% ipython --no-banner

In [1]: import numpy as np

In [2]: np.set_printoptions(precision=2, suppress=True, linewidth=100)

In [3]: m1 = np.load("x.npy")

In [4]: m1
Out[4]: 
array([[ 2.76, -0.05,  0.66],
       [-0.05, -1.92,  0.47],
       [ 0.66,  0.47,  1.16]])

In [5]: evals, vecs = np.linalg.eigvalsh(m1)
---------------------------------------------------------------------------
ValueError                                Traceback (most recent call last)
Cell In[5], line 1
----> 1 evals, vecs = np.linalg.eigvalsh(m1)

ValueError: too many values to unpack (expected 2)

In [6]: evals, vecs = np.linalg.eigh(m1)

In [7]: evals
Out[7]: array([-1.99,  1.  ,  3.  ])

In [8]: print(np.unique(evals.round(6) + 0, return_counts=True)[1])
[1 1 1]

In [9]: np.round(vecs.T @ m1 @ vecs, 2) + 0
Out[9]: 
array([[-1.99,  0.  ,  0.  ],
       [ 0.  ,  1.  ,  0.  ],
       [ 0.  ,  0.  ,  3.  ]])

In [10]: np.round(np.linalg.eigvalsh(m1 + -1 * np.eye(3)), 2) + 0
Out[10]: array([-2.99,  0.  ,  2.  ])

In [11]: vecs @ np.diag(evals) @ vecs.T
Out[11]: 
array([[ 2.76, -0.05,  0.66],
       [-0.05, -1.92,  0.47],
       [ 0.66,  0.47,  1.16]])

In [12]: np.linalg.eigvalsh(m1 @ m1)
Out[12]: array([0.99, 3.98, 9.  ])

In [13]: np.round(vecs.T @ vecs, 2) + 0
Out[13]: 
array([[1., 0., 0.],
       [0., 1., 0.],
       [0., 0., 1.]])

In [14]: round(evals.sum(), 2), round(float(np.trace(m1)), 2)
Out[14]: (np.float64(2.0), 2.0)

In [15]: np.round(np.linalg.eigvalsh(m1).min(), 2)
Out[15]: np.float64(-1.99)

In [16]: [round(float(np.linalg.det(m1[:i, :i])), 2) + 0 for i in range(1, 4)]
Out[16]: [2.76, -5.3, -5.95]

In [17]: A = np.array([[2, -4], [0, 2]])

In [18]: A
Out[18]: 
array([[ 2, -4],
       [ 0,  2]])

In [19]: evals, vecs = np.linalg.eig(A)

In [20]: np.sort(np.linalg.eigvals(np.linalg.inv(A)))
Out[20]: array([0.5, 0.5])

In [21]: evals
Out[21]: array([2., 2.])

In [22]: A @ vecs[:, 0] - evals[0] * vecs[:, 0]
Out[22]: array([0., 0.])

In [23]: Q = A.astype(float).copy()

In [24]: for j in range(2):
    ...:     Q[:, j] -= Q[:, :j] @ (Q[:, :j].T @ Q[:, j])
    ...:     Q[:, j] /= np.linalg.norm(Q[:, j])
    ...: 

In [25]: Q
Out[25]: 
array([[1., 0.],
       [0., 1.]])

In [26]: Q.T @ Q
Out[26]: 
array([[1., 0.],
       [0., 1.]])

In [27]: Q.T @ A
Out[27]: 
array([[ 2., -4.],
       [ 0.,  2.]])

In [28]: rng = np.random.default_rng(3077)

In [29]: idx = rng.permutation(2)

In [30]: Y = A[:, idx] * rng.choice([-1, 1], 2)

In [31]: Y
Out[31]: 
array([[-2,  4],
       [ 0, -2]])

In [32]: Uu, _, Vh = np.linalg.svd(A.T @ Y)

In [33]: print(idx)
[0 1]

In [34]: np.round(Uu @ Vh, 2) + 0
Out[34]: 
array([[-1.,  0.],
       [ 0., -1.]])

In [35]: np.round(np.linalg.lstsq(A, Y)[0], 2) + 0
Out[35]: 
array([[-1.,  0.],
       [ 0., -1.]])

In [36]: P = np.triu(np.array([[4, -6], [-8, -5]]), 1) + np.eye(2)

In [37]: Y = P @ A @ np.linalg.inv(P)

In [38]: print(np.linalg.matrix_rank(Y))
2

In [39]: Y
Out[39]: 
array([[ 2., -4.],
       [ 0.,  2.]])

In [40]: print(round(np.linalg.det(Y), 2))
4.0

In [41]: np.poly(Y)
Out[41]: array([ 1., -4.,  4.])

In [42]: np.trace(Y), np.trace(A)
Out[42]: (np.float64(4.0), np.int64(4))

In [43]: data = np.load("run5.npy")

In [44]: data
Out[44]: 
array([[ 4,  4,  4,  4],
       [ 4,  8,  8,  8],
       [ 4,  8, 12, 12],
       [ 4,  8, 12, 16]])

In [45]: # equal to its transpose

In [46]: evals, vecs = np.linalg.eig(data)

In [47]: np.sort(np.linalg.eigvals(data.T))
Out[47]: array([ 1.13,  1.7 ,  4.  , 33.16])

In [48]: np.round(data @ vecs[:, 0] - evals[0] * vecs[:, 0], 2) + 0
Out[48]: array([0., 0., 0., 0.])

In [49]: P = np.triu(np.array([[2, 1, 1, 1], [1, 0, 1, 2], [0, 0, 0, 0], [0, 2, 2, 0]]), 1) + np.eye(4)

In [50]: Y = P @ data @ np.linalg.inv(P)

In [51]: P @ data - data @ P
Out[51]: 
array([[ 12.,  20.,  24.,  24.],
       [ 12.,  20.,  24.,  24.],
       [  0.,  -4., -12., -20.],
       [  0.,  -4., -12., -20.]])

In [52]: np.sort(np.abs(np.linalg.eigvals(data)))
Out[52]: array([ 1.13,  1.7 ,  4.  , 33.16])

In [53]: round(float(np.linalg.det(data)), 2)
Out[53]: 256.0

In [54]: print(data @ data)
[[ 64 112 144 160]
 [112 208 272 304]
 [144 272 368 416]
 [160 304 416 480]]

In [55]: np.linalg.matrix_power(data, 4)
Out[55]: 
array([[ 62976, 118272, 159232, 180992],
       [118272, 222208, 299264, 340224],
       [159232, 299264, 403200, 458496],
       [180992, 340224, 458496, 521472]])

In [56]: np.allclose(data, data.T)
Out[56]: True

In [57]: np.trace(data)
Out[57]: np.int64(40)

In [58]: evals, vecs = np.linalg.eigh(data)

In [59]: print(np.round(vecs.T @ data @ vecs, 2) + 0)
[[ 1.13  0.    0.    0.  ]
 [ 0.    1.7   0.    0.  ]
 [ 0.    0.    4.    0.  ]
 [ 0.    0.    0.   33.16]]

In [60]: np.linalg.eigvalsh(data + 3 * np.eye(4))
Out[60]: array([ 4.13,  4.7 ,  7.  , 36.16])

In [61]: vecs @ np.diag(evals) @ vecs.T
Out[61]: 
array([[ 4.,  4.,  4.,  4.],
       [ 4.,  8.,  8.,  8.],
       [ 4.,  8., 12., 12.],
       [ 4.,  8., 12., 16.]])

In [62]: np.linalg.eigvalsh(data @ data)
Out[62]: array([   1.28,    2.9 ,   16.  , 1099.81])

In [63]: Z = np.array([[-8, 4, -3], [5, -9, 8], [9, 1, 2]])

In [64]: W0 = (rng.random((11, 3)) < 0.25) @ Z

In [65]: W0
Out[65]: 
array([[ 0,  0,  0],
       [ 0,  0,  0],
       [ 5, -9,  8],
       [-3, -5,  5],
       [ 5, -9,  8],
       [ 1,  5, -1],
       [ 0,  0,  0],
       [ 5, -9,  8],
       [ 5, -9,  8],
       [ 0,  0,  0],
       [-8,  4, -3]])

In [66]: th = np.radians(120)

In [67]: r_ = np.eye(3)

In [68]: r_[1, 1] = r_[0, 0] = np.cos(th)

In [69]: r_[1, 0], r_[0, 1] = -np.sin(th), np.sin(th)

In [70]: r_
Out[70]: 
array([[-0.5 ,  0.87,  0.  ],
       [-0.87, -0.5 ,  0.  ],
       [ 0.  ,  0.  ,  1.  ]])

In [71]: Y = W0 @ r_.T

In [72]: np.linalg.svd(W0, compute_uv=False), np.linalg.svd(Y, compute_uv=False)
Out[72]: (array([27.95,  8.18,  2.6 ]), array([27.95,  8.18,  2.6 ]))

In [73]: round(float(np.linalg.det(r_)), 2), round(np.trace(r_), 2)
Out[73]: (1.0, np.float64(0.0))

In [74]: Y
Out[74]: 
array([[  0.  ,   0.  ,   0.  ],
       [  0.  ,   0.  ,   0.  ],
       [-10.29,   0.17,   8.  ],
       [ -2.83,   5.1 ,   5.  ],
       [-10.29,   0.17,   8.  ],
       [  3.83,  -3.37,  -1.  ],
       [  0.  ,   0.  ,   0.  ],
       [-10.29,   0.17,   8.  ],
       [-10.29,   0.17,   8.  ],
       [  0.  ,   0.  ,   0.  ],
       [  7.46,   4.93,  -3.  ]])

In [75]: np.allclose(W0 @ W0.T, Y @ Y.T)
Out[75]: True

In [76]: np.allclose(np.linalg.norm(W0, axis=1), np.linalg.norm(Y, axis=1))
Out[76]: True

In [77]: np.abs(Y - W0).max(axis=0)
Out[77]: array([15.46, 10.1 ,  0.  ])
